In [1]: import numpy as np

In [2]: import numpy.linalg as la

In [3]: np.set_printoptions(precision=3, suppress=True, linewidth=140, legacy="1.25")

In [4]: E = np.loadtxt("a.csv", delimiter=",")

In [5]: E
Out[5]: 
array([[1., 0., 0.],
       [0., 2., 1.],
       [0., 0., 1.]])

In [6]: E.mean(axis=0)
Out[6]: array([0.333, 0.667, 0.667])

In [7]: E.shape
Out[7]: (3, 3)

In [8]: round(la.norm(E), 3)
Out[8]: 2.646

In [9]: np.zeros(3, 3)
---------------------------------------------------------------------------
TypeError                                 Traceback (most recent call last)
Cell In[9], line 1
----> 1 np.zeros(3, 3)

TypeError: Cannot interpret '3' as a data type

In [10]: E.sum(axis=0)
Out[10]: array([1., 2., 2.])

In [11]: np.count_nonzero(E)
Out[11]: 4

In [12]: out = np.array([[2, 2, 2, 1], [2, 2, 2, 2], [1, 3, 2, 1], [0, 0, 3, 3]])

In [13]: M = out.T @ out

In [14]: M
Out[14]: 
array([[ 9, 11, 10,  7],
       [11, 17, 14,  9],
       [10, 14, 21, 17],
       [ 7,  9, 17, 15]])

In [15]: round(float(la.det(M.T)), 3)
Out[15]: 144.0

In [16]: np.einsum("ii->", M)
Out[16]: 62

In [17]: np.round(la.eigvals(M).sum().real, 3)
Out[17]: 62.0

In [18]: la.eigvals(M)
Out[18]: array([51.195,  9.232,  1.347,  0.226])

In [19]: evals, evecs = la.eig(M)

In [20]: evals
Out[20]: array([51.195,  9.232,  1.347,  0.226])

In [21]: round(float(np.prod(evals)), 3)
Out[21]: 144.0

In [22]: m1 = np.load("dump.npy")

In [23]: m1
Out[23]: 
array([[ 1.808, -1.578,  3.442, -0.317, -2.7  ],
       [-1.555,  1.064, -1.197,  1.449,  4.233],
       [ 1.203, -0.643, -0.151, -1.839, -4.442],
       [-1.67 ,  1.225, -1.784,  1.223,  4.004],
       [-1.792,  1.606, -3.665,  0.144,  2.399],
       [ 1.048, -1.312,  4.378,  1.406,  1.018],
       [ 1.162, -0.598, -0.285, -1.868, -4.441],
       [-0.794,  1.138, -4.181, -1.64 , -1.704],
       [-0.341,  0.794, -3.628, -1.926, -2.717],
       [-1.631,  1.615, -4.253, -0.48 ,  1.191],
       [ 0.861, -0.284, -1.168, -2.023, -4.327],
       [-1.812,  1.561, -3.325,  0.401,  2.84 ],
       [-0.095,  0.593, -3.239, -2.022, -3.172],
       [ 1.572, -1.596,  4.336,  0.621, -0.891],
       [-0.244, -0.3  ,  2.611,  2.093,  3.695],
       [ 0.439, -0.872,  3.766,  1.876,  2.519],
       [ 0.44 , -0.873,  3.768,  1.876,  2.516],
       [-0.173,  0.657, -3.368, -1.996, -3.035],
       [ 0.47 , -0.895,  3.807,  1.86 ,  2.455],
       [ 0.134,  0.396, -2.826, -2.078, -3.539],
       [ 1.406, -0.876,  0.568, -1.652, -4.382],
       [ 0.138, -0.629,  3.312,  2.008,  3.096],
       [-1.786,  1.611, -3.712,  0.106,  2.33 ],
       [ 1.313, -0.767,  0.226, -1.747, -4.425],
       [-0.215,  0.692, -3.435, -1.98 , -2.959],
       [ 0.435,  0.126, -2.207, -2.1  , -3.939],
       [ 1.73 , -1.323,  2.171, -1.052, -3.799],
       [-1.372,  0.836, -0.441,  1.688,  4.402],
       [ 1.46 , -1.549,  4.427,  0.842, -0.397]])

In [24]: z = m1[:, 3] > np.median(m1[:, 3])

In [25]: u = m1[z].mean(axis=0) - m1[~z].mean(axis=0)

In [26]: np.argsort(-np.abs(u).round(6), kind="stable")
Out[26]: array([4, 3, 2, 0, 1])

In [27]: u
Out[27]: array([-0.787, -0.005,  2.652,  2.904,  5.67 ])

In [28]: left, sig, vt = la.svd(m1)

In [29]: evecs = vt[:(sig > 1e-8).sum()]

In [30]: rng = np.random.default_rng(5941)

In [31]: x = m1[0] + 2 * m1[16] + rng.integers(2) * np.eye(5)[3]

In [32]: x
Out[32]: array([ 2.689, -3.323, 10.978,  3.435,  2.332])

In [33]: round(la.norm(x - evecs.T @ evecs @ x), 3)
Out[33]: 0.0

In [34]: Xc = m1 - m1.mean(axis=0)

In [35]: evecs = la.svd(Xc)[2][:2]

In [36]: out = Xc - Xc @ evecs.T @ evecs

In [37]: np.diag(evecs.T @ evecs)
Out[37]: array([0.131, 0.106, 0.797, 0.176, 0.789])

In [38]: out = m1 / np.sqrt((m1 ** 2).mean(axis=1, keepdims=True))

In [39]: la.matrix_rank(m1 - m1.mean(axis=1, keepdims=True))
Out[39]: 2

In [40]: la.matrix_rank(out) == la.matrix_rank(m1)
Out[40]: True

In [41]: la.norm(out, axis=1)
Out[41]: 
array([2.236, 2.236, 2.236, 2.236, 2.236, 2.236, 2.236, 2.236, 2.236, 2.236, 2.236, 2.236, 2.236, 2.236, 2.236, 2.236, 2.236, 2.236, 2.236,
       2.236, 2.236, 2.236, 2.236, 2.236, 2.236, 2.236, 2.236, 2.236, 2.236])

In [42]: out[28]
Out[42]: array([ 0.653, -0.693,  1.98 ,  0.377, -0.177])

In [43]: left, sig, vt = la.svd(m1)

In [44]: sig.round(3) + 0
Out[44]: array([20.488, 17.471,  0.   ,  0.   ,  0.   ])

In [45]: out = left[:, :2] @ np.diag(sig[:2]) @ vt[:2]

In [46]: la.matrix_rank(out)
Out[46]: 2

In [47]: round(np.abs(m1 - out).max(), 3)
Out[47]: 0.0

In [48]: round(float(la.norm(m1 - out) / la.norm(m1)), 3)
Out[48]: 0.0

In [49]: W0 = np.array([[4.55, -0.72, -0.71, 3.55, -1.14, -0.73],
    ...:     [3.15, 2.7, -1.2, 2.46, 1.32, -0.69],
    ...:     [0.88, -0.27, 1.04, -1.42, -0.03, -0.02],
    ...:     [0.21, 2.56, -1.77, 0.79, 1.9, -0.71],
    ...:     [3.0, -1.05, 1.9, -1.6, -0.65, -0.18]])

In [50]: W0
Out[50]: 
array([[ 4.55, -0.72, -0.71,  3.55, -1.14, -0.73],
       [ 3.15,  2.7 , -1.2 ,  2.46,  1.32, -0.69],
       [ 0.88, -0.27,  1.04, -1.42, -0.03, -0.02],
       [ 0.21,  2.56, -1.77,  0.79,  1.9 , -0.71],
       [ 3.  , -1.05,  1.9 , -1.6 , -0.65, -0.18]])

In [51]: np.unique(W0.round(6), axis=0).shape
Out[51]: (5, 6)

In [52]: la.lstsq(W0[:-1].T, W0[-1])[2]
Out[52]: 4

In [53]: np.allclose(W0[:-1].T @ la.lstsq(W0[:-1].T, W0[-1])[0], W0[-1])
Out[53]: True

In [54]: left, sig, vt = la.svd(E, full_matrices=False)

In [55]: np.abs(left[:, 0]).round(6).argmax()
Out[55]: 1

In [56]: np.cumsum(sig ** 2) / np.sum(sig ** 2)
Out[56]: array([0.748, 0.891, 1.   ])

In [57]: np.abs(vt[0])
Out[57]: array([0.   , 0.851, 0.526])

In [58]: left.shape, sig.shape, vt.shape
Out[58]: ((3, 3), (3,), (3, 3))

In [59]: round(float(np.sqrt((sig ** 2).sum())), 3), round(float(la.norm(E)), 3)
Out[59]: (2.646, 2.646)

In [60]: np.allclose(left * sig @ vt, E)
Out[60]: True

In [61]: left, sig, vt = la.svd(W0)

In [62]: evecs = vt[:(sig > 1e-8).sum()]

In [63]: x = W0[0] + 4 * W0[1] + rng.integers(2) * np.eye(6)[5]

In [64]: x
Out[64]: array([17.15, 10.08, -5.51, 13.39,  4.14, -3.49])

In [65]: np.diag(evecs.T @ evecs)
Out[65]: array([0.952, 0.773, 0.713, 0.896, 0.353, 0.312])

In [66]: round(la.norm(x - evecs.T @ evecs @ x), 3)
Out[66]: 0.0

In [67]: rank = la.matrix_rank(W0)

In [68]: rank
Out[68]: 4

In [69]: null = la.svd(W0)[2][rank:].T

In [70]: [int(la.matrix_rank(W0[:i])) for i in range(1, len(W0) + 1)]
Out[70]: [1, 2, 3, 4, 4]

In [71]: np.allclose(W0 @ null, 0)
Out[71]: True

In [72]: null.shape
Out[72]: (6, 2)

In [73]: np.round(W0 @ null, 3) + 0
Out[73]: 
array([[0., 0.],
       [0., 0.],
       [0., 0.],
       [0., 0.],
       [0., 0.]])

In [74]: la.matrix_rank(W0.T @ W0), la.matrix_rank(W0 @ W0.T)
Out[74]: (4, 4)

In [75]: J = np.load("layer0.npy")

In [76]: J
Out[76]: 
array([[ 4,  4,  0, 13,  0,  0,  7],
       [11, 12,  3, 11,  0,  0, 11],
       [ 9, 12,  1,  7,  0,  0, 11],
       [ 1,  4,  0,  7,  0,  0,  7],
       [ 8, 12,  0,  5,  0,  0, 11],
       [ 6,  6,  0, 13,  0,  0,  8],
       [ 7,  6,  0, 15,  0,  0,  8],
       [ 0,  0,  0, 13,  0,  0,  5],
       [10, 10,  2, 13,  0,  0, 10],
       [ 0,  4,  0,  3,  0,  0,  7],
       [ 5,  8,  0,  7,  0,  0,  9],
       [ 0,  4,  0,  5,  0,  0,  7],
       [ 5, 10,  0,  3,  0,  0, 10],
       [11, 12,  3, 11,  0,  0, 11],
       [ 2,  2,  0, 13,  0,  0,  6],
       [ 4,  4,  0, 13,  0,  0,  7],
       [ 6, 10,  0,  5,  0,  0, 10],
       [ 6, 10,  0,  5,  0,  0, 10],
       [ 1,  6,  0,  3,  0,  0,  8],
       [ 0,  2,  0,  7,  0,  0,  6],
       [ 4,  4,  0, 13,  0,  0,  7],
       [ 0,  0,  0, 13,  0,  0,  5],
       [ 1,  6,  0,  3,  0,  0,  8],
       [ 1,  2,  0, 11,  0,  0,  6],
       [ 3,  6,  0,  7,  0,  0,  8],
       [ 6,  8,  0,  9,  0,  0,  9],
       [ 2,  2,  0, 13,  0,  0,  6],
       [ 8, 12,  0,  5,  0,  0, 11],
       [ 0,  0,  0,  5,  0,  0,  5],
       [ 7,  8,  0, 11,  0,  0,  9],
       [ 7, 10,  0,  7,  0,  0, 10],
       [ 9,  8,  1, 15,  0,  0,  9],
       [12, 12,  4, 13,  0,  2, 11],
       [ 9,  8,  1, 15,  0,  0,  9],
       [ 0,  0,  0,  9,  0,  0,  5],
       [12, 12,  4, 13,  0,  2, 11],
       [ 5,  6,  0, 11,  0,  0,  8],
       [ 5,  6,  0, 11,  0,  0,  8]])

In [77]: def softmax(z):
    ...:     e = np.exp(z - z.max(axis=-1, keepdims=True))
    ...:     return e / e.sum(axis=-1, keepdims=True)
    ...: 

In [78]: np.round(softmax(10 * J[22]), 3) + 0
Out[78]: array([0., 0., 0., 0., 0., 0., 1.])

In [79]: softmax(J).sum(axis=1)
Out[79]: 
array([1., 1., 1., 1., 1., 1., 1., 1., 1., 1., 1., 1., 1., 1., 1., 1., 1., 1., 1., 1., 1., 1., 1., 1., 1., 1., 1., 1., 1., 1., 1., 1., 1.,
       1., 1., 1., 1., 1.])

In [80]: np.round(softmax(J[22] + 5), 3) + 0
Out[80]: array([0.001, 0.118, 0.   , 0.006, 0.   , 0.   , 0.874])

In [81]: scores = J @ J.T / np.sqrt(7)

In [82]: softmax(scores).round(6).argmax(axis=1)
Out[82]: 
array([32, 32, 32, 32, 32, 32, 32, 31, 32, 32, 32, 32, 32, 32, 31, 32, 32, 32, 32, 32, 32, 31, 32, 32, 32, 32, 31, 32, 31, 32, 32, 32, 32,
       32, 31, 32, 32, 32])

In [83]: u = np.array([3, -7])

In [84]: np.convolve(J[13], u)
Out[84]: array([ 33, -41, -75,  12, -77,   0,  33, -77])

In [85]: mat = np.array([[0, 0, -3, -3, 0, 0, -1, -2],
    ...:     [0, 0, -3, 2, 0, 0, 0, 0],
    ...:     [0, 0, 0, 0, 0, 1, 0, 0],
    ...:     [-2, 0, -1, 0, 0, 0, 0, 0],
    ...:     [0, 0, 0, 2, 0, 3, 0, 0],
    ...:     [-2, 0, 0, 0, -3, 0, 3, 0],
    ...:     [0, 0, 0, 0, 0, 0, 0, -2]])

In [86]: np.round(softmax(10 * mat[6]), 3) + 0
Out[86]: array([0.143, 0.143, 0.143, 0.143, 0.143, 0.143, 0.143, 0.   ])

In [87]: scores = mat @ mat.T / np.sqrt(8)

In [88]: softmax(scores)[6] @ mat
Out[88]: array([-0.302,  0.   , -1.235, -0.631, -0.227,  0.302, -0.084, -1.244])

In [89]: softmax(scores).round(6).argmax(axis=1)
Out[89]: array([0, 1, 4, 3, 4, 5, 0])

In [90]: X = np.loadtxt("arr.csv", delimiter=",")

In [91]: X
Out[91]: 
array([[  9.,   7.,   9.,   6.,   7.,   7.,   9.,  11.],
       [ -7.,  -9.,  -7., -10.,  -9.,  -9.,  -7.,  -5.],
       [ -3.,  -5.,  -3.,  -6.,  -5.,  -5.,  -3.,  -1.],
       [  4.,   2.,   4.,   1.,   2.,   2.,   4.,   6.],
       [ -9., -11.,  -9., -12., -11., -11.,  -9.,  -7.],
       [  1.,  -1.,   1.,  -2.,  -1.,  -1.,   1.,   3.],
       [  4.,   2.,   4.,   1.,   2.,   2.,   4.,   6.],
       [  1.,  -1.,   1.,  -2.,  -1.,  -1.,   1.,   3.],
       [ -5.,  -7.,  -5.,  -8.,  -7.,  -7.,  -5.,  -3.]])

In [92]: [round(float(x), 3) for x in la.svd(X, compute_uv=False)[:3]]
Out[92]: [48.667, 12.589, 0.0]

In [93]: la.matrix_rank(X, rtol=0.1)
Out[93]: 2

In [94]: left, sig, vt = la.svd(X)

In [95]: evecs = vt[:(sig > 1e-8).sum()]

In [96]: x = X[2] + 5 * X[4] + rng.integers(2) * np.eye(8)[6]

In [97]: x
Out[97]: array([-48., -60., -48., -66., -60., -60., -48., -36.])

In [98]: la.matrix_rank(np.vstack([X, x]))
Out[98]: 2

In [99]: evecs.T @ evecs
Out[99]: 
array([[ 0.166,  0.073,  0.166,  0.026,  0.073,  0.073,  0.166,  0.258],
       [ 0.073,  0.192,  0.073,  0.252,  0.192,  0.192,  0.073, -0.046],
       [ 0.166,  0.073,  0.166,  0.026,  0.073,  0.073,  0.166,  0.258],
       [ 0.026,  0.252,  0.026,  0.364,  0.252,  0.252,  0.026, -0.199],
       [ 0.073,  0.192,  0.073,  0.252,  0.192,  0.192,  0.073, -0.046],
       [ 0.073,  0.192,  0.073,  0.252,  0.192,  0.192,  0.073, -0.046],
       [ 0.166,  0.073,  0.166,  0.026,  0.073,  0.073,  0.166,  0.258],
       [ 0.258, -0.046,  0.258, -0.199, -0.046, -0.046,  0.258,  0.563]])

In [100]: np.round(la.norm(x - evecs.T @ evecs @ x), 3)
Out[100]: 0.0

In [101]: left, sig, vt = la.svd(X)

In [102]: sig.round(3) + 0
Out[102]: array([48.667, 12.589,  0.   ,  0.   ,  0.   ,  0.   ,  0.   ,  0.   ])

In [103]: out = left[:, :2] @ np.diag(sig[:2]) @ vt[:2]

In [104]: np.round(la.norm(X - out) / la.norm(X), 3)
Out[104]: 0.0

In [105]: out
Out[105]: 
array([[  9.,   7.,   9.,   6.,   7.,   7.,   9.,  11.],
       [ -7.,  -9.,  -7., -10.,  -9.,  -9.,  -7.,  -5.],
       [ -3.,  -5.,  -3.,  -6.,  -5.,  -5.,  -3.,  -1.],
       [  4.,   2.,   4.,   1.,   2.,   2.,   4.,   6.],
       [ -9., -11.,  -9., -12., -11., -11.,  -9.,  -7.],
       [  1.,  -1.,   1.,  -2.,  -1.,  -1.,   1.,   3.],
       [  4.,   2.,   4.,   1.,   2.,   2.,   4.,   6.],
       [  1.,  -1.,   1.,  -2.,  -1.,  -1.,   1.,   3.],
       [ -5.,  -7.,  -5.,  -8.,  -7.,  -7.,  -5.,  -3.]])
